% python3 -q
>>> import numpy as np
>>> np.set_printoptions(suppress=True, linewidth=140)
>>> def tidy(a):
...     return np.round(a, 3) + 0
... 
>>> J = np.loadtxt("layer2.csv", delimiter=",")
>>> J
array([[ 2.,  1.,  3., -1.],
       [ 1.,  2., -3.,  0.],
       [ 3., -3.,  0.,  0.],
       [-1.,  0.,  0., -4.]])
>>> hat = np.triu(np.array([[8, -1, -6, -7], [-9, 6, 3, 3], [3, -4, -4, 5], [-2, 5, -5, 3]]), 1) + np.eye(4)
>>> B = hat @ J @ np.linalg.inv(hat)
>>> hat @ J - J @ hat
array([[-12.,  18.,  12.,  24.],
       [  6.,  -8.,   0.,   4.],
       [ -5.,   3.,  27.,  10.],
       [  0.,  -1.,  -6.,  -7.]])
>>> J.reshape(-1, 2)
array([[ 2.,  1.],
       [ 3., -1.],
       [ 1.,  2.],
       [-3.,  0.],
       [ 3., -3.],
       [ 0.,  0.],
       [-1.,  0.],
       [ 0., -4.]])
>>> J.ravel(order="F")
array([ 2.,  1.,  3., -1.,  1.,  2., -3.,  0.,  3., -3.,  0.,  0., -1.,  0.,  0., -4.])
>>> T = J.reshape(4, 2, -1)
>>> np.einsum("ihd,jhd->hij", T, T).shape
(2, 4, 4)
>>> np.swapaxes(T, 1, 2)[0]
array([[ 2.,  3.],
       [ 1., -1.]])
>>> T[:, 0]
array([[ 2.,  1.],
       [ 1.,  2.],
       [ 3., -3.],
       [-1.,  0.]])
>>> T.sum(axis=1)
array([[ 5.,  0.],
       [-2.,  2.],
       [ 3., -3.],
       [-1., -4.]])
>>> T.shape
(4, 2, 2)
>>> feats = np.load("data.npy")
>>> feats
array([[-3.,  0.],
       [ 0.,  9.]])
>>> Uu, s, VT = np.linalg.svd(feats, full_matrices=False)
>>> tidy(s / s[0])
array([1.   , 0.333])
>>> Uu.T @ Uu
array([[1., 0.],
       [0., 1.]])
>>> np.cumsum(s ** 2) / np.sum(s ** 2)
array([0.9, 1. ])
>>> Uu.T @ feats @ VT.T
array([[9., 0.],
       [0., 3.]])
>>> Uu.shape, s.shape, VT.shape
((2, 2), (2,), (2, 2))
>>> np.abs(VT[0])
array([0., 1.])
>>> s
array([9., 3.])
>>> tidy(np.sqrt((s ** 2).sum())), tidy(np.linalg.norm(feats))
(np.float64(9.487), np.float64(9.487))
